In [1]: import numpy as np

In [2]: np.set_printoptions(precision=2, suppress=True, linewidth=140)

In [3]: def rnd(a):
   ...:     return np.round(a, 2) + 0
   ...: 

In [4]: M = np.load("run4.npy")

In [5]: M
Out[5]: 
array([[3., 1., 3.],
       [1., 1., 1.],
       [0., 0., 3.]])

In [6]: x = np.array([3, 0, 3])

In [7]: rhs = M @ x

In [8]: rhs
Out[8]: array([18.,  6.,  9.])

In [9]: rnd(np.linalg.solve(M, M[:, 1]))
Out[9]: array([0., 1., 0.])

In [10]: rnd(np.linalg.solve(M.T, M[2]))
Out[10]: array([0., 0., 1.])

In [11]: rnd(np.linalg.solve(M, rhs + M[:, 0]))
Out[11]: array([4., 0., 3.])

In [12]: rnd(np.linalg.det(M))
Out[12]: np.float64(6.0)

In [13]: M @ M
Out[13]: 
array([[10.,  4., 19.],
       [ 4.,  2.,  7.],
       [ 0.,  0.,  9.]])

In [14]: np.allclose(M, M.T)
Out[14]: False

In [15]: (M + M.T) / 2
Out[15]: 
array([[3. , 1. , 1.5],
       [1. , 1. , 0.5],
       [1.5, 0.5, 3. ]])

In [16]: (M - M.T) / 2
Out[16]: 
array([[ 0. ,  0. ,  1.5],
       [ 0. ,  0. ,  0.5],
       [-1.5, -0.5,  0. ]])

In [17]: np.allclose(M @ M.T, M.T @ M)
Out[17]: False

In [18]: evals, vecs = np.linalg.eig(M)

In [19]: rnd(evals)
Out[19]: array([3.41, 0.59, 3.  ])

In [20]: def softmax(z):
    ...:     e = np.exp(z - z.max(axis=-1, keepdims=True))
    ...:     return e / e.sum(axis=-1, keepdims=True)
    ...: 

In [21]: rnd(softmax(10 * M[0]))
Out[21]: array([0.5, 0. , 0.5])

In [22]: rnd(softmax(M[0]))
Out[22]: array([0.47, 0.06, 0.47])

In [23]: scores = M @ M.T / np.sqrt(3)

In [24]: softmax(scores).round(6).argmax(axis=1)
Out[24]: array([0, 0, 0])

In [25]: rnd(softmax(scores))
Out[25]: 
array([[1.  , 0.  , 0.  ],
       [0.83, 0.08, 0.08],
       [0.49, 0.02, 0.49]])

In [26]: rnd(softmax(scores)[0] @ M)
Out[26]: array([2.99, 1.  , 3.  ])

In [27]: W0 = np.load("layer7.npy")

In [28]: W0
Out[28]: 
array([[0, 1],
       [1, 0]])

In [29]: other = np.linalg.inv(W0)

In [30]: np.allclose(other, W0.T)
Out[30]: True

In [31]: rnd(np.linalg.det(W0) * np.linalg.det(other))
Out[31]: np.float64(1.0)

In [32]: W0 @ other
Out[32]: 
array([[1., 0.],
       [0., 1.]])

In [33]: other
Out[33]: 
array([[0., 1.],
       [1., 0.]])

In [34]: rnd(np.linalg.cond(W0))
Out[34]: np.float64(1.0)

In [35]: mat = np.load("a.npy")

In [36]: mat
Out[36]: 
array([[ 5, -2, -9, -2],
       [-2,  2,  2,  1],
       [-9,  2, 19,  3],
       [-2,  1,  3,  1]])

In [37]: x = np.array([8, 9, -4, 3])

In [38]: h1 = np.maximum(mat @ x, 0)

In [39]: mat * (h1 > 1e-9)[:, None]
Out[39]: 
array([[ 5, -2, -9, -2],
       [ 0,  0,  0,  0],
       [ 0,  0,  0,  0],
       [ 0,  0,  0,  0]])

In [40]: mat.T @ h1
Out[40]: array([ 260, -104, -468, -104])

In [41]: np.maximum(mat @ x, 0) - np.maximum(-mat @ x, 0)
Out[41]: array([  52,   -3, -121,  -16])

In [42]: left, sig, VT = np.linalg.svd(mat)

In [43]: vecs = VT[:(sig > 1e-8).sum()]

In [44]: rng = np.random.default_rng(75670)

In [45]: x = mat[1] + 2 * mat[0] + rng.integers(2) * np.eye(4)[1]

In [46]: x
Out[46]: array([  8.,  -2., -16.,  -3.])

In [47]: rnd(np.linalg.norm(x - vecs.T @ vecs @ x))
Out[47]: np.float64(0.0)

In [48]: rnd(np.diag(vecs.T @ vecs))
Out[48]: array([0.4 , 0.93, 0.93, 0.73])

In [49]: rnd(vecs.T @ vecs)
Out[49]: 
array([[ 0.4 , -0.2 , -0.2 , -0.4 ],
       [-0.2 ,  0.93, -0.07, -0.13],
       [-0.2 , -0.07,  0.93, -0.13],
       [-0.4 , -0.13, -0.13,  0.73]])

In [50]: np.allclose(vecs.T @ vecs @ x, x)
Out[50]: True

In [51]: left, sig, VT = np.linalg.svd(mat)

In [52]: rnd(sig)
Out[52]: array([24.31,  2.44,  0.25,  0.  ])

In [53]: np.argmax(sig[:-1] / (sig[1:] + 1e-6)) + 1
Out[53]: np.int64(3)

In [54]: other = left[:, :3] @ np.diag(sig[:3]) @ VT[:3]

In [55]: rnd(np.abs(mat - other).max())
Out[55]: np.float64(0.0)

In [56]: rnd(np.linalg.norm(mat - other) / np.linalg.norm(mat))
Out[56]: np.float64(0.0)

In [57]: np.linalg.matrix_rank(other)
Out[57]: np.int64(3)

In [58]: rnd(np.linalg.det(2 * mat)), rnd(np.linalg.det(mat))
Out[58]: (np.float64(0.0), np.float64(0.0))

In [59]: rnd(np.poly(mat))
Out[59]: array([  1., -27.,  66., -15.,   0.])

In [60]: np.kron(np.eye(2, dtype=int), mat)
Out[60]: 
array([[ 5, -2, -9, -2,  0,  0,  0,  0],
       [-2,  2,  2,  1,  0,  0,  0,  0],
       [-9,  2, 19,  3,  0,  0,  0,  0],
       [-2,  1,  3,  1,  0,  0,  0,  0],
       [ 0,  0,  0,  0,  5, -2, -9, -2],
       [ 0,  0,  0,  0, -2,  2,  2,  1],
       [ 0,  0,  0,  0, -9,  2, 19,  3],
       [ 0,  0,  0,  0, -2,  1,  3,  1]])

In [61]: rnd(np.linalg.eigvals(mat).sum().real)
Out[61]: np.float64(27.0)

In [62]: rnd(np.linalg.norm(mat))
Out[62]: np.float64(24.43)

In [63]: mat.sum(axis=0)
Out[63]: array([-8,  3, 15,  3])

In [64]: mat.mean(axis=0)
Out[64]: array([-2.  ,  0.75,  3.75,  0.75])

In [65]: rnd(np.linalg.svd(mat, compute_uv=False))
Out[65]: array([24.31,  2.44,  0.25,  0.  ])

In [66]: np.unravel_index(np.abs(mat).argmax(), mat.shape)
Out[66]: (np.int64(2), np.int64(2))

In [67]: mat.sum(axis=1)
Out[67]: array([-8,  3, 15,  3])

In [68]: mat - mat[0]
Out[68]: 
array([[  0,   0,   0,   0],
       [ -7,   4,  11,   3],
       [-14,   4,  28,   5],
       [ -7,   3,  12,   3]])

In [69]: mat.shape
Out[69]: (4, 4)
